$ python -q
>>> import numpy as np
>>> from numpy import linalg as LA
>>> np.set_printoptions(precision=3, suppress=True, linewidth=140, floatmode="fixed")
>>> W0 = np.loadtxt("m.csv", delimiter=",")
>>> print(W0)
[[-18.003  -6.000  77.942]
 [-18.741  -5.417  45.755]
 [-16.052  -4.027  17.424]
 [-15.631  -3.872  15.486]
 [-13.014  -3.004   7.032]
 [-12.030  -2.708   4.902]
 [-11.771  -2.632   4.409]
 [ -9.206  -1.921   0.729]
 [ -7.950  -1.597  -0.416]
 [ -7.466  -1.476  -0.760]
 [ -2.503  -0.387  -1.569]
 [  1.763   0.033   2.841]
 [  1.778   0.029   2.887]
 [  2.052  -0.119   4.207]
 [  2.071  -0.171   4.528]
 [  2.049  -0.294   5.156]
 [  2.024  -0.339   5.351]
 [  1.422  -0.860   6.959]
 [  1.364  -0.897   7.044]
 [ -0.472  -1.877   8.470]
 [ -1.886  -2.522   8.876]
 [ -5.940  -4.192   8.824]
 [ -7.917  -4.957   8.428]
 [-10.026  -5.751   7.834]
 [-18.103  -8.661   4.448]]
>>> C2 = np.cov(W0, rowvar=False)
>>> np.argsort(-W0.std(axis=0).round(6), kind="stable")
array([2, 0, 1])
>>> LA.eigvalsh(C2)[::-1]
array([300.313,  41.208,   1.499])
>>> C2.shape
(3, 3)
>>> np.corrcoef(W0.T)
array([[ 1.000,  0.835, -0.512],
       [ 0.835,  1.000, -0.488],
       [-0.512, -0.488,  1.000]])
>>> C2
array([[ 56.027,  14.459, -64.275],
       [ 14.459,   5.351, -18.939],
       [-64.275, -18.939, 281.642]])
>>> vals, evecs = LA.eigh(C2)
>>> vec = np.array([-4, 4, -4])
>>> evecs * np.sqrt(vals) @ evecs.T
array([[ 6.830,  1.450, -2.699],
       [ 1.450,  1.601, -0.828],
       [-2.699, -0.828, 16.543]])
>>> (np.sign(evecs[:, -1].round(6)) == np.sign(evecs[0, -1].round(6))).astype(int)
array([1, 1, 0])
>>> np.round(np.abs(C2).sum(axis=1).max(), 3), np.round(np.abs(vals).max(), 3)
(np.float64(364.857), np.float64(300.313))
>>> out = np.c_[W0[:, :1] @ np.array([[1]]), np.array([0, 1, 1, 5, -1, 3, 5, -5, -2, -5, 1, -5, -1, 3, 1, 4, -3, -2, -1, -3, -2, 4, -2, -5, 4])]
>>> out
array([[-18.003,   0.000],
       [-18.741,   1.000],
       [-16.052,   1.000],
       [-15.631,   5.000],
       [-13.014,  -1.000],
       [-12.030,   3.000],
       [-11.771,   5.000],
       [ -9.206,  -5.000],
       [ -7.950,  -2.000],
       [ -7.466,  -5.000],
       [ -2.503,   1.000],
       [  1.763,  -5.000],
       [  1.778,  -1.000],
       [  2.052,   3.000],
       [  2.071,   1.000],
       [  2.049,   4.000],
       [  2.024,  -3.000],
       [  1.422,  -2.000],
       [  1.364,  -1.000],
       [ -0.472,  -3.000],
       [ -1.886,  -2.000],
       [ -5.940,   4.000],
       [ -7.917,  -2.000],
       [-10.026,  -5.000],
       [-18.103,   4.000]])
>>> LA.matrix_rank(np.c_[W0, out])
np.int64(4)
>>> LA.norm(LA.qr(W0)[0].T @ out, axis=0) ** 2 / ((out ** 2).sum(axis=0) + 1e-12)
array([1.000, 0.041])
>>> mat = np.array([[-5, -10, -5, 5, 0, 5],
...     [4, 8, 4, -4, 0, -4],
...     [-3, -6, -3, 3, 0, 3],
...     [-2, -4, -2, 2, 0, 2],
...     [0, 0, 0, 0, 0, 0],
...     [5, 10, 5, -5, 0, -5]])
>>> (LA.matrix_power((mat != 0) + (mat.T != 0) + np.eye(6), 6) > 0).astype(int)
array([[1, 1, 1, 1, 0, 1],
       [1, 1, 1, 1, 0, 1],
       [1, 1, 1, 1, 0, 1],
       [1, 1, 1, 1, 0, 1],
       [0, 0, 0, 0, 1, 0],
       [1, 1, 1, 1, 0, 1]])
>>> np.abs(np.diag(LA.qr(mat)[1])) > 1e-9
array([ True, False, False, False, False, False])
>>> np.round(np.trace(LA.pinv(mat) @ mat), 3)
np.float64(1.0)
>>> mat @ LA.pinv(mat) @ mat
array([[ -5.000, -10.000,  -5.000,   5.000,   0.000,   5.000],
       [  4.000,   8.000,   4.000,  -4.000,   0.000,  -4.000],
       [ -3.000,  -6.000,  -3.000,   3.000,   0.000,   3.000],
       [ -2.000,  -4.000,  -2.000,   2.000,   0.000,   2.000],
       [  0.000,   0.000,   0.000,   0.000,   0.000,   0.000],
       [  5.000,  10.000,   5.000,  -5.000,   0.000,  -5.000]])
